% ipython --no-banner

In [1]: import numpy as np

In [2]: from numpy import linalg as LA

In [3]: np.set_printoptions(suppress=True, linewidth=100)

In [4]: E = np.loadtxt("w.csv", delimiter=",")

In [5]: E
Out[5]: 
array([[ 0.4, -0.1,  0.3,  1.4, -0.4,  0.4, -1.5,  0. ,  0.4, -0.4,  0.8,  1. ,  0.5,  0.8],
       [ 0.7, -1.2, -0.7, -1.4,  1.4, -0.3,  1.5, -0.1, -0.5,  1.6, -0.8, -0.8, -0.9, -2. ],
       [ 0.3,  0.4, -1.4,  0.7,  1.4,  1.8, -9. ,  1.7,  0.3, -0.3,  0.1, -0.5,  0.2, -0.1],
       [-0.8, -1. ,  2. , -0.5, -1. ,  0.2,  1. , -0.1, -0.2,  1.4, -0.1, -0.4, -0.3, -0.1],
       [-1.1,  0.8, -0.5,  0.8, -0.4, -0.3, -7.5,  1.4, -0.3,  0.8, -1.7,  1.6,  0.2,  2.4],
       [-0.7,  1.1, -0.9, -1.3, -0.4,  1.6, -1.5,  0.3,  0.7, -0.3, -0.2,  1.3,  0.3,  1.6],
       [ 0.5,  0.3,  0.5,  1. ,  0.7,  1.7, -0.5, -2.8, -0.4,  0.6,  0.3,  0.3, -2.6,  0.2],
       [ 0.2,  0.2,  0.3, -0.5,  0.8, -1.4,  2. ,  1.1, -0.8,  0.5, -0.8,  0.3, -0.2, -2.3],
       [-0.4, -1.7,  0.4,  1.1, -0.3, -0.8, -2.5, -0.5,  0.6, -0.2, -1.1,  0.5,  0.4,  1. ],
       [ 0.1,  0.5,  2.3,  0.4, -1.7,  2. , -1. ,  1.8,  0.3,  0.2,  1.7,  0.2, -1.8, -0.7],
       [ 1.7,  0.1, -0.3,  0.8, -2.8, -0.4,  7.5,  0.2,  0.6, -0.6,  2. ,  0.1, -0.2, -0.2],
       [ 0.1,  0.6, -0.4, -0.3,  1.6, -0.6, -4. ,  1.2, -1. ,  0.4, -0.1, -0.2, -0.6, -1.3],
       [ 1.7,  1.3, -0.9, -1.2,  0.1, -1.4,  0.5,  0. ,  0.5,  2. ,  1.3,  0.9,  1.2, -0.7],
       [ 0.6,  0.5, -1. , -0.6, -0.5,  0.6,  3. , -0.5, -0.3,  0. ,  0.3,  1.3, -0.4,  0.7],
       [ 0.9,  1. ,  0.9, -0.6,  0.9,  0. , -1. , -1.3,  0.8, -1.3,  2.1, -2. ,  0.4,  0. ]])

In [6]: rng = np.random.default_rng(64931)

In [7]: B = E + rng.integers(-2, 3, (15, 1)) @ rng.integers(-2, 3, (1, 14))

In [8]: B.round(2)
Out[8]: 
array([[  1.4,  -0.1,  -0.7,   3.4,   1.6,  -1.6,   0.5,  -1. ,   1.4,   0.6,   0.8,  -1. ,   0.5,
          2.8],
       [ -1.3,  -1.2,   1.3,  -5.4,  -2.6,   3.7,  -2.5,   1.9,  -2.5,  -0.4,  -0.8,   3.2,  -0.9,
         -6. ],
       [  1.3,   0.4,  -2.4,   2.7,   3.4,  -0.2,  -7. ,   0.7,   1.3,   0.7,   0.1,  -2.5,   0.2,
          1.9],
       [  0.2,  -1. ,   1. ,   1.5,   1. ,  -1.8,   3. ,  -1.1,   0.8,   2.4,  -0.1,  -2.4,  -0.3,
          1.9],
       [ -3.1,   0.8,   1.5,  -3.2,  -4.4,   3.7, -11.5,   3.4,  -2.3,  -1.2,  -1.7,   5.6,   0.2,
         -1.6],
       [ -1.7,   1.1,   0.1,  -3.3,  -2.4,   3.6,  -3.5,   1.3,  -0.3,  -1.3,  -0.2,   3.3,   0.3,
         -0.4],
       [  1.5,   0.3,  -0.5,   3. ,   2.7,  -0.3,   1.5,  -3.8,   0.6,   1.6,   0.3,  -1.7,  -2.6,
          2.2],
       [ -1.8,   0.2,   2.3,  -4.5,  -3.2,   2.6,  -2. ,   3.1,  -2.8,  -1.5,  -0.8,   4.3,  -0.2,
         -6.3],
       [ -0.4,  -1.7,   0.4,   1.1,  -0.3,  -0.8,  -2.5,  -0.5,   0.6,  -0.2,  -1.1,   0.5,   0.4,
          1. ],
       [  0.1,   0.5,   2.3,   0.4,  -1.7,   2. ,  -1. ,   1.8,   0.3,   0.2,   1.7,   0.2,  -1.8,
         -0.7],
       [  3.7,   0.1,  -2.3,   4.8,   1.2,  -4.4,  11.5,  -1.8,   2.6,   1.4,   2. ,  -3.9,  -0.2,
          3.8],
       [ -1.9,   0.6,   1.6,  -4.3,  -2.4,   3.4,  -8. ,   3.2,  -3. ,  -1.6,  -0.1,   3.8,  -0.6,
         -5.3],
       [  3.7,   1.3,  -2.9,   2.8,   4.1,  -5.4,   4.5,  -2. ,   2.5,   4. ,   1.3,  -3.1,   1.2,
          3.3],
       [  1.6,   0.5,  -2. ,   1.4,   1.5,  -1.4,   5. ,  -1.5,   0.7,   1. ,   0.3,  -0.7,  -0.4,
          2.7],
       [ -1.1,   1. ,   2.9,  -4.6,  -3.1,   4. ,  -5. ,   0.7,  -1.2,  -3.3,   2.1,   2. ,   0.4,
         -4. ]])

In [9]: np.abs(B - E).sum(axis=1)
Out[9]: array([17., 34., 17., 17., 34., 17., 17., 34.,  0.,  0., 34., 34., 34., 17., 34.])

In [10]: np.round(LA.svd(B - E, compute_uv=False), 2) + 0
Out[10]: array([31.4,  0. ,  0. ,  0. ,  0. ,  0. ,  0. ,  0. ,  0. ,  0. ,  0. ,  0. ,  0. ,  0. ])

In [11]: LA.matrix_rank(B - E, tol=1e-8)
Out[11]: np.int64(1)

In [12]: F = np.load("m.npy")

In [13]: F
Out[13]: 
array([[-1,  0,  1,  2,  3,  4,  5,  6,  7,  8],
       [ 9, 10, 11, 12, 13, 14, 15, 16, 17, 18],
       [19, 20, 21, 22, 23, 24, 25, 26, 27, 28],
       [29, 30, 31, 32, 33, 34, 35, 36, 37, 38],
       [39, 40, 41, 42, 43, 44, 45, 46, 47, 48],
       [49, 50, 51, 52, 53, 54, 55, 56, 57, 58],
       [59, 60, 61, 62, 63, 64, 65, 66, 67, 68],
       [69, 70, 71, 72, 73, 74, 75, 76, 77, 78],
       [79, 80, 81, 82, 83, 84, 85, 86, 87, 88]])

In [14]: q, V = LA.qr(E[:, :10])[0], LA.qr(E[:, 10:])[0]

In [15]: sv = LA.svd(q.T @ V, compute_uv=False)

In [16]: (sv > 0.9).sum()
Out[16]: np.int64(3)

In [17]: sv.round(2)
Out[17]: array([0.99, 0.99, 0.91, 0.81])

In [18]: [round(float(x), 2) for x in LA.svd(F, compute_uv=False)[:3]]
Out[18]: [480.47, 13.89, 0.0]

In [19]: LA.matrix_rank(F, rtol=0.1)
Out[19]: np.int64(1)

In [20]: LA.lstsq(F[:-1].T, F[-1])[2]
Out[20]: np.int32(2)

In [21]: np.allclose(F[:-1].T @ LA.lstsq(F[:-1].T, F[-1])[0], F[-1])
Out[21]: True

In [22]: np.round(F @ LA.pinv(F) @ F, 2) + 0
Out[22]: 
array([[-1.,  0.,  1.,  2.,  3.,  4.,  5.,  6.,  7.,  8.],
       [ 9., 10., 11., 12., 13., 14., 15., 16., 17., 18.],
       [19., 20., 21., 22., 23., 24., 25., 26., 27., 28.],
       [29., 30., 31., 32., 33., 34., 35., 36., 37., 38.],
       [39., 40., 41., 42., 43., 44., 45., 46., 47., 48.],
       [49., 50., 51., 52., 53., 54., 55., 56., 57., 58.],
       [59., 60., 61., 62., 63., 64., 65., 66., 67., 68.],
       [69., 70., 71., 72., 73., 74., 75., 76., 77., 78.],
       [79., 80., 81., 82., 83., 84., 85., 86., 87., 88.]])

In [23]: B = np.array([[7], [7], [2], [2], [2], [7], [4], [9], [6], [3]])

In [24]: basis = np.array([[0, -1, 2, -2, -2, 3, 2, 3, -1, -2, 0, 1, -1]])

In [25]: A = B @ basis

In [26]: A
Out[26]: 
array([[  0,  -7,  14, -14, -14,  21,  14,  21,  -7, -14,   0,   7,  -7],
       [  0,  -7,  14, -14, -14,  21,  14,  21,  -7, -14,   0,   7,  -7],
       [  0,  -2,   4,  -4,  -4,   6,   4,   6,  -2,  -4,   0,   2,  -2],
       [  0,  -2,   4,  -4,  -4,   6,   4,   6,  -2,  -4,   0,   2,  -2],
       [  0,  -2,   4,  -4,  -4,   6,   4,   6,  -2,  -4,   0,   2,  -2],
       [  0,  -7,  14, -14, -14,  21,  14,  21,  -7, -14,   0,   7,  -7],
       [  0,  -4,   8,  -8,  -8,  12,   8,  12,  -4,  -8,   0,   4,  -4],
       [  0,  -9,  18, -18, -18,  27,  18,  27,  -9, -18,   0,   9,  -9],
       [  0,  -6,  12, -12, -12,  18,  12,  18,  -6, -12,   0,   6,  -6],
       [  0,  -3,   6,  -6,  -6,   9,   6,   9,  -3,  -6,   0,   3,  -3]])

In [27]: x0 = np.array([-6, 7, -1, -1, 6, -9, 9, -3, -6, 7, -7, -3, 3])

In [28]: A * x0
Out[28]: 
array([[   0,  -49,  -14,   14,  -84, -189,  126,  -63,   42,  -98,    0,  -21,  -21],
       [   0,  -49,  -14,   14,  -84, -189,  126,  -63,   42,  -98,    0,  -21,  -21],
       [   0,  -14,   -4,    4,  -24,  -54,   36,  -18,   12,  -28,    0,   -6,   -6],
       [   0,  -14,   -4,    4,  -24,  -54,   36,  -18,   12,  -28,    0,   -6,   -6],
       [   0,  -14,   -4,    4,  -24,  -54,   36,  -18,   12,  -28,    0,   -6,   -6],
       [   0,  -49,  -14,   14,  -84, -189,  126,  -63,   42,  -98,    0,  -21,  -21],
       [   0,  -28,   -8,    8,  -48, -108,   72,  -36,   24,  -56,    0,  -12,  -12],
       [   0,  -63,  -18,   18, -108, -243,  162,  -81,   54, -126,    0,  -27,  -27],
       [   0,  -42,  -12,   12,  -72, -162,  108,  -54,   36,  -84,    0,  -18,  -18],
       [   0,  -21,   -6,    6,  -36,  -81,   54,  -27,   18,  -42,    0,   -9,   -9]])

In [29]: A @ (2 * x0)
Out[29]: array([-714, -714, -204, -204, -204, -714, -408, -918, -612, -306])

In [30]: A @ x0
Out[30]: array([-357, -357, -102, -102, -102, -357, -204, -459, -306, -153])

In [31]: A @ np.eye(13)[7]
Out[31]: array([21., 21.,  6.,  6.,  6., 21., 12., 27., 18.,  9.])

In [32]: np.einsum("ij,j->i", A, x0)
Out[32]: array([-357, -357, -102, -102, -102, -357, -204, -459, -306, -153])

In [33]: np.sign((A @ x0).round(6))
Out[33]: array([-1, -1, -1, -1, -1, -1, -1, -1, -1, -1])

In [34]: C2 = A.T @ A

In [35]: np.round(LA.svd(A, compute_uv=False) ** 2, 2) + 0
Out[35]: array([12642.,     0.,     0.,     0.,     0.,     0.,     0.,     0.,     0.,     0.])

In [36]: LA.matrix_rank(C2)
Out[36]: np.int64(1)

In [37]: np.diag(C2)
Out[37]: array([   0,  301, 1204, 1204, 1204, 2709, 1204, 2709,  301, 1204,    0,  301,  301])

In [38]: np.allclose(C2, C2.T)
Out[38]: True
